$ python3 -q
>>> import numpy as np
>>> np.set_printoptions(precision=3, suppress=True, linewidth=100, legacy="1.25")
>>> K = np.loadtxt("a.csv", delimiter=",")
>>> K
array([[  3.57 ,  -0.848,  -6.979,  -1.785,  -3.365,  -8.662,   0.418,   7.87 ],
       [  2.353,  -0.246,  -3.526,  -0.712,  -1.58 ,  -4.76 ,   0.211,   3.69 ],
       [ -4.29 ,   0.823,   7.797,   2.501,   3.16 ,   9.84 ,  -1.253,  -7.403],
       [ -1.541,   0.545,   3.51 ,   1.171,   1.109,   4.796,  -0.254,  -3.624],
       [ -1.451,   0.546,   1.959,   0.538,   0.797,   2.625,   0.097,  -2.592],
       [ -4.998,   0.999,   8.122,   2.17 ,   4.352,  10.302,  -0.971,  -7.671],
       [ -4.542,   0.623,   7.758,   2.446,   3.212,  10.202,  -0.632,  -7.967],
       [  3.749,  -1.119,  -7.066,  -1.732,  -3.019,  -8.798,   0.727,   7.362],
       [  0.256,  -0.466,  -1.74 ,  -0.302,  -0.822,  -1.443,   0.061,   1.294],
       [ -1.715,   0.061,   3.189,   0.935,   0.582,   4.359,  -0.335,  -3.676],
       [  2.921,  -1.161,  -4.904,  -1.917,  -2.297,  -6.151,   0.328,   4.699],
       [  0.116,   0.451,   0.786,   0.206,   0.769,   0.389,   0.377,  -0.21 ],
       [ -4.541,   0.858,   7.648,   1.943,   3.639,  10.361,  -1.397,  -8.222],
       [ -3.547,   0.168,   5.377,   1.468,   2.68 ,   7.41 ,  -0.621,  -5.329],
       [ -0.61 ,   0.554,   0.899,   0.106,   0.694,   1.648,   0.047,  -1.194],
       [  2.601,  -0.694,  -4.528,  -1.037,  -1.849,  -6.082,   0.471,   4.907],
       [  4.195,  -0.45 ,  -6.477,  -1.484,  -2.906,  -8.619,   0.899,   6.248],
       [ -5.904,   1.439,  10.257,   3.015,   4.451,  13.695,  -1.371, -10.5  ],
       [ -0.256,  -0.045,   1.165,   0.28 ,   0.659,   0.854,   0.369,  -0.883],
       [ 11.221,  -2.707, -19.652,  -5.155,  -8.37 , -24.819,   2.531,  19.195],
       [ -8.14 ,   2.086,  14.333,   4.214,   6.422,  18.723,  -1.928, -13.972],
       [ -5.052,   1.426,   8.294,   2.707,   3.844,  10.833,  -1.493,  -8.403],
       [ -4.792,   1.348,   8.586,   2.563,   3.376,  10.757,  -1.699,  -8.615],
       [  3.052,  -1.222,  -4.779,  -1.795,  -1.924,  -7.112,   0.79 ,   5.446],
       [  5.81 ,  -1.427,  -9.386,  -3.372,  -4.014, -12.802,   0.852,   9.829],
       [ -7.617,   2.089,  12.882,   3.699,   5.355,  16.13 ,  -1.844, -12.595],
       [  4.71 ,  -0.753,  -8.565,  -2.303,  -3.161, -11.039,   0.864,   8.263],
       [ -2.675,   0.162,   4.082,   1.364,   1.937,   5.092,  -0.682,  -4.66 ],
       [  8.439,  -1.771, -14.324,  -4.326,  -6.216, -18.541,   2.3  ,  13.996],
       [ -8.114,   2.09 ,  14.456,   4.537,   6.36 ,  18.415,  -2.456, -13.825],
       [ -2.575,   1.047,   5.746,   1.45 ,   2.698,   6.963,  -0.809,  -5.49 ],
       [ -4.549,   1.562,   7.881,   2.299,   3.846,  10.486,  -1.543,  -7.914],
       [  7.204,  -1.61 , -12.322,  -3.864,  -5.392, -16.493,   2.119,  13.249],
       [  7.053,  -1.195, -11.859,  -3.175,  -5.088, -15.161,   1.819,  12.821],
       [ 13.193,  -3.465, -23.07 ,  -6.708, -10.252, -29.479,   3.362,  23.008],
       [  5.461,  -1.522,  -9.385,  -2.466,  -3.976, -12.457,   1.711,   9.33 ],
       [  1.583,  -0.714,  -2.898,  -0.718,  -0.849,  -3.496,  -0.26 ,   2.543],
       [ -1.419,   0.798,   3.228,   0.23 ,   1.05 ,   3.521,  -0.557,  -2.655],
       [  1.402,  -0.286,  -2.705,  -1.149,  -2.071,  -3.741,   0.538,   2.739],
       [ -2.002,   0.495,   3.122,   1.229,   1.632,   4.208,  -0.667,  -3.323],
       [  2.024,  -0.729,  -3.964,  -0.903,  -1.781,  -4.953,   0.537,   4.103]])
>>> U, sv, Vh = np.linalg.svd(K, full_matrices=False)
>>> U.shape, sv.shape, Vh.shape
((41, 8), (8,), (8, 8))
>>> round(np.sqrt((sv ** 2).sum()), 3), round(np.linalg.norm(K), 3)
(117.348, 117.348)
>>> np.abs(Vh[0])
array([0.277, 0.067, 0.481, 0.139, 0.21 , 0.621, 0.069, 0.483])
>>> sv / sv[0]
array([1.   , 0.021, 0.018, 0.017, 0.015, 0.014, 0.012, 0.01 ])
>>> np.abs(U[:, 0]).round(6).argmax()
34
>>> np.round(U.T @ U, 3) + 0
array([[1., 0., 0., 0., 0., 0., 0., 0.],
       [0., 1., 0., 0., 0., 0., 0., 0.],
       [0., 0., 1., 0., 0., 0., 0., 0.],
       [0., 0., 0., 1., 0., 0., 0., 0.],
       [0., 0., 0., 0., 1., 0., 0., 0.],
       [0., 0., 0., 0., 0., 1., 0., 0.],
       [0., 0., 0., 0., 0., 0., 1., 0.],
       [0., 0., 0., 0., 0., 0., 0., 1.]])
>>> sv
array([117.245,   2.445,   2.167,   1.956,   1.806,   1.697,   1.39 ,   1.218])
>>> np.cumsum(sv ** 2) / np.sum(sv ** 2)
array([0.998, 0.999, 0.999, 0.999, 1.   , 1.   , 1.   , 1.   ])
>>> cent = K[[23, 26]].astype(float)
>>> for _ in range(7):
...     z = np.linalg.norm(K[:, None] - cent, axis=-1).argmin(axis=1)
...     cent = np.array([K[z == j].mean(axis=0) for j in range(2)])
... 
>>> z
array([1, 1, 0, 0, 0, 0, 0, 1, 0, 0, 1, 0, 0, 0, 0, 1, 1, 0, 0, 1, 0, 0, 0, 1, 1, 0, 1, 0, 1, 0, 0,
       0, 1, 1, 1, 1, 1, 0, 1, 0, 1])
>>> np.bincount(z)
array([23, 18])
>>> cov = np.cov(K, rowvar=False)
>>> np.polyfit(K[:, 3], K[:, 4], 1)
array([ 1.496, -0.014])
>>> cov.shape
(8, 8)
>>> np.corrcoef(K.T)
array([[ 1.   , -0.967, -0.998, -0.994, -0.995, -0.999,  0.973,  0.998],
       [-0.967,  1.   ,  0.972,  0.969,  0.97 ,  0.971, -0.947, -0.969],
       [-0.998,  0.972,  1.   ,  0.994,  0.996,  0.999, -0.972, -0.999],
       [-0.994,  0.969,  0.994,  1.   ,  0.991,  0.995, -0.97 , -0.994],
       [-0.995,  0.97 ,  0.996,  0.991,  1.   ,  0.996, -0.97 , -0.995],
       [-0.999,  0.971,  0.999,  0.995,  0.996,  1.   , -0.973, -0.999],
       [ 0.973, -0.947, -0.972, -0.97 , -0.97 , -0.973,  1.   ,  0.971],
       [ 0.998, -0.969, -0.999, -0.994, -0.995, -0.999,  0.971,  1.   ]])
>>> np.median(K, axis=0)
array([-0.256,  0.061,  0.899,  0.206,  0.659,  0.854,  0.061, -0.883])
>>> m1 = np.load("mat.npy")
>>> m1
array([[ 0, -2,  1,  1,  3],
       [ 0,  0, -1, -3, -2],
       [ 0,  0,  0,  1,  3],
       [ 0,  0,  0,  0,  2],
       [ 0,  0,  0,  0,  0]])
>>> np.abs(np.linalg.svd(K)[2][-1])
array([0.576, 0.097, 0.378, 0.233, 0.168, 0.648, 0.022, 0.116])
>>> round(np.log10(np.linalg.cond(K)))
2
>>> np.linalg.cond(K) > 100
False
>>> rng = np.random.default_rng(72176)
>>> other = m1 + rng.integers(-2, 3, (5, 4)) @ rng.integers(-2, 3, (4, 5))
>>> other
array([[ 0, -3,  0, -5,  2],
       [-3,  2,  2, -4, -3],
       [ 1, -5,  3,  6,  5],
       [ 4, -2, -4,  0,  4],
       [ 1,  7, -6, -1, -1]])
>>> np.linalg.matrix_rank(other - m1, tol=1e-8)
4
>>> np.round(np.linalg.svd(other - m1, compute_uv=False), 3) + 0
array([11.924,  8.313,  6.579,  0.665,  0.   ])
>>> other - m1
array([[ 0, -1, -1, -6, -1],
       [-3,  2,  3, -1, -1],
       [ 1, -5,  3,  5,  2],
       [ 4, -2, -4,  0,  2],
       [ 1,  7, -6, -1, -1]])
>>> np.round(np.linalg.norm(other) ** 2 / np.linalg.norm(other, 2) ** 2, 3)
1.844
>>> other[4] @ other[1]
6
>>> round(np.linalg.norm(other, 1), 3), np.round(np.linalg.norm(other, np.inf), 3)
(19.0, 20.0)
>>> np.sort(np.linalg.eigvals(m1))
array([0., 0., 0., 0., 0.])
>>> np.prod(np.diag(m1)), np.round(np.linalg.det(m1), 3)
(0, 0.0)
>>> np.linalg.matrix_rank(m1 - m1[0, 0] * np.eye(5))
4
>>> r = np.linalg.matrix_rank(m1)
>>> r
4
>>> ns = np.linalg.svd(m1)[2][r:].T
>>> np.linalg.matrix_rank(m1.T @ m1), np.linalg.matrix_rank(m1 @ m1.T)
(4, 4)
>>> ns @ ns.T
array([[1., 0., 0., 0., 0.],
       [0., 0., 0., 0., 0.],
       [0., 0., 0., 0., 0.],
       [0., 0., 0., 0., 0.],
       [0., 0., 0., 0., 0.]])
>>> [int(np.linalg.matrix_rank(m1[:, :j + 1])) for j in range(5)]
[0, 1, 2, 3, 4]
>>> ns[:, 0] / ns[np.abs(ns[:, 0]).round(6).argmax(), 0]
array([ 1., -0., -0., -0., -0.])
>>> np.allclose(m1 @ ns, 0)
True
